In [1]: import numpy as np

In [2]: np.set_printoptions(precision=2, suppress=True, linewidth=200)

In [3]: J = np.loadtxt("data.csv", delimiter=",")

In [4]: J
Out[4]: 
array([[ 30. ,  -0.3],
       [  2. ,  -1.5],
       [-32. ,   0.2],
       [ 14. ,   0.8],
       [-22. ,   1.7]])

In [5]: x = np.array([5, 3])

In [6]: y = J @ x

In [7]: c, lr = np.zeros(2), 1 / np.linalg.norm(J, 2) ** 2

In [8]: for i in range(4):
   ...:     c -= lr * J.T @ (J @ c - y)
   ...:     if i % 1 == 0: print(i, round(np.linalg.norm(J @ c - y), 2))
   ...: 
0 6.98
1 6.97
2 6.96
3 6.94

In [9]: print(round(float(np.linalg.cond(J)), 2))
22.52

In [10]: q, evecs = np.linalg.qr(J[:, :1])[0], np.linalg.qr(J[:, 1:])[0]

In [11]: s = np.linalg.svd(q.T @ evecs, compute_uv=False)

In [12]: round(float(np.linalg.norm(q @ q.T - evecs @ evecs.T, 2)), 2)
Out[12]: 0.93

In [13]: U, s, Vh = np.linalg.svd(J)

In [14]: s
Out[14]: array([51.08,  2.27])

In [15]: np.argmax(s[:-1] / (s[1:] + 1e-6)) + 1
Out[15]: np.int64(1)

In [16]: M2 = U[:, :1] @ np.diag(s[:1]) @ Vh[:1]

In [17]: print(np.round(np.abs(J - M2).max(), 2))
1.47

In [18]: print(round(float(np.linalg.norm(J - M2) / np.linalg.norm(J)), 2))
0.04

In [19]: print(round(np.linalg.norm(J - M2, 2), 2), np.round(s[1], 2))
2.27 2.27

In [20]: np.linalg.matrix_rank(J, rtol=0.05)
Out[20]: np.int64(1)

In [21]: x = np.array([-2, 2])

In [22]: J @ np.eye(2)[0]
Out[22]: array([ 30.,   2., -32.,  14., -22.])

In [23]: print(np.sign((J @ x).round(6)))
[-1. -1.  1. -1.  1.]

In [24]: J @ x
Out[24]: array([-60.6,  -7. ,  64.4, -26.4,  47.4])

In [25]: J * x
Out[25]: 
array([[-60. ,  -0.6],
       [ -4. ,  -3. ],
       [ 64. ,   0.4],
       [-28. ,   1.6],
       [ 44. ,   3.4]])

In [26]: (J * x).sum(axis=1)
Out[26]: array([-60.6,  -7. ,  64.4, -26.4,  47.4])

In [27]: np.einsum("ij,j->i", J, x)
Out[27]: array([-60.6,  -7. ,  64.4, -26.4,  47.4])

In [28]: np.linalg.norm(J @ x) <= np.linalg.norm(J, 2) * np.linalg.norm(x) + 1e-9
Out[28]: np.True_

In [29]: arr = np.load("sample3.npy")

In [30]: arr
Out[30]: 
array([[-1,  0, -1,  0,  1, -2],
       [ 0,  1,  1,  2,  0, -2],
       [-1,  2,  1,  4,  1, -6]])

In [31]: U, s, Vh = np.linalg.svd(arr)

In [32]: s.round(2) + 0
Out[32]: array([8.42, 2.27, 0.  ])

In [33]: M2 = U[:, :2] @ np.diag(s[:2]) @ Vh[:2]

In [34]: print(np.round(np.linalg.norm(arr - M2) / np.linalg.norm(arr), 2))
0.0
